% ipython --no-banner

In [1]: import numpy as np

In [2]: np.set_printoptions(precision=3, suppress=True, linewidth=160)

In [3]: rd = lambda a: np.round(a, 3) + 0

In [4]: J = np.loadtxt("data.csv", delimiter=",")

In [5]: print(J)
[[ 1.  1. -1. -2.]
 [ 1.  1.  1. -1.]
 [-1.  1.  1.  1.]
 [-2. -1.  1.  1.]]

In [6]: ev, vecs = np.linalg.eigh(J)

In [7]: print(rd(np.linalg.svd(J, compute_uv=False)))
[4. 2. 1. 1.]

In [8]: print(np.unique(ev.round(6) + 0, return_counts=True)[1])
[2 1 1]

In [9]: print(rd(vecs.T @ J @ vecs))
[[-1.  0.  0.  0.]
 [ 0. -1.  0.  0.]
 [ 0.  0.  2.  0.]
 [ 0.  0.  0.  4.]]

In [10]: print(rd(np.linalg.eigvalsh(J @ J)))
[ 1.  1.  4. 16.]

In [11]: print(rd(ev))
[-1. -1.  2.  4.]

In [12]: print(rd(np.linalg.eigvals(J).sum().real))
4.0

In [13]: print(rd(np.linalg.det(J[::-1])))
8.0

In [14]: print(np.einsum("ii->", J))
4.0

In [15]: print(rd(np.poly(J)))
[ 1. -4. -3. 10.  8.]

In [16]: print(np.kron(np.eye(2, dtype=int), J))
[[ 1.  1. -1. -2.  0.  0. -0. -0.]
 [ 1.  1.  1. -1.  0.  0.  0. -0.]
 [-1.  1.  1.  1. -0.  0.  0.  0.]
 [-2. -1.  1.  1. -0. -0.  0.  0.]
 [ 0.  0. -0. -0.  1.  1. -1. -2.]
 [ 0.  0.  0. -0.  1.  1.  1. -1.]
 [-0.  0.  0.  0. -1.  1.  1.  1.]
 [-0. -0.  0.  0. -2. -1.  1.  1.]]

In [17]: print(rd(np.linalg.det(2 * J)), rd(np.linalg.det(J)))
128.0 8.0

In [18]: print(np.all(np.linalg.eigvalsh(J) > 0))
False

In [19]: other = np.array([[2, 2, 1], [1, 2, 1]])

In [20]: C = np.kron(other, J)

In [21]: print(np.linalg.matrix_rank(C))
8

In [22]: print(rd(np.linalg.norm(C, 2)), rd(np.linalg.norm(other, 2) * np.linalg.norm(J, 2)))
15.315 15.315

In [23]: arr = np.vander(np.arange(3) - 1, 3, increasing=True)

In [24]: print(arr)
[[ 1 -1  1]
 [ 1  0  0]
 [ 1  1  1]]

In [25]: x = np.array([-2, 1, 2])

In [26]: target = arr @ x

In [27]: print(target)
[-1 -2  1]

In [28]: print(rd(np.linalg.solve(arr, 3 * target)))
[-6.  3.  6.]

In [29]: print(rd(np.linalg.solve(arr.T, arr[0])))
[1. 0. 0.]

In [30]: hat = np.triu(np.array([[-2, -1, 1], [1, 1, 2], [0, -2, 2]]), 1) + np.eye(3)

In [31]: other = hat @ arr @ np.linalg.inv(hat)

In [32]: print(np.linalg.matrix_rank(other))
3

In [33]: print(rd(np.poly(other)))
[ 1. -2.  1. -2.]

In [34]: th = np.radians(60)

In [35]: Rm = np.eye(3)

In [36]: Rm[0, 0] = Rm[2, 2] = np.cos(th)

In [37]: Rm[0, 2], Rm[2, 0] = -np.sin(th), np.sin(th)

In [38]: print(rd(Rm))
[[ 0.5    0.    -0.866]
 [ 0.     1.     0.   ]
 [ 0.866  0.     0.5  ]]

In [39]: other = arr @ Rm.T

In [40]: print(rd(np.linalg.svd(arr, compute_uv=False)), rd(np.linalg.svd(other, compute_uv=False)))
[2.136 1.414 0.662] [2.136 1.414 0.662]

In [41]: print(np.allclose(arr @ arr.T, other @ other.T))
True

In [42]: print(rd(np.abs(other - arr).max(axis=0)))
[1.366 0.    0.866]

In [43]: print(np.poly(Rm))
[ 1. -2.  2. -1.]

In [44]: print(rd(np.einsum("ij,ji->", Rm, Rm)))
0.0

In [45]: print(rd(np.linalg.det(Rm.T)))
1.0

In [46]: print(np.einsum("ii->", Rm))
2.0

In [47]: print(rd(np.kron(np.eye(2, dtype=int), Rm)))
[[ 0.5    0.    -0.866  0.     0.     0.   ]
 [ 0.     1.     0.     0.     0.     0.   ]
 [ 0.866  0.     0.5    0.     0.     0.   ]
 [ 0.     0.     0.     0.5    0.    -0.866]
 [ 0.     0.     0.     0.     1.     0.   ]
 [ 0.     0.     0.     0.866  0.     0.5  ]]

In [48]: print(rd(np.linalg.det(Rm[::-1])))
-1.0

In [49]: print(rd(np.linalg.det(2 * Rm)), rd(np.linalg.det(Rm)))
8.0 1.0

In [50]: A = np.loadtxt("a.csv", delimiter=",")

In [51]: print(A)
[[6. 5. 5. 0.]
 [5. 6. 5. 0.]
 [5. 5. 6. 0.]
 [0. 0. 0. 6.]]

In [52]: # equal to its transpose

In [53]: x = np.array([8, 2, 3, 3])

In [54]: print(np.linalg.norm(A @ x) <= np.linalg.norm(A, 2) * np.linalg.norm(x) + 1e-9)
True

In [55]: print(A * x)
[[48. 10. 15.  0.]
 [40. 12. 15.  0.]
 [40. 10. 18.  0.]
 [ 0.  0.  0. 18.]]

In [56]: print(A @ np.eye(4)[2])
[5. 5. 6. 0.]

In [57]: O, Rm = np.linalg.qr(A)

In [58]: print(rd(abs(Rm[0, 0])), rd(np.linalg.norm(A[:, 0])))
9.274 9.274

In [59]: print(rd(O @ Rm))
[[6. 5. 5. 0.]
 [5. 6. 5. 0.]
 [5. 5. 6. 0.]
 [0. 0. 0. 6.]]

In [60]: print(np.allclose(Rm.T @ Rm, A.T @ A))
True

In [61]: print(rd(O.T @ O))
[[1. 0. 0. 0.]
 [0. 1. 0. 0.]
 [0. 0. 1. 0.]
 [0. 0. 0. 1.]]
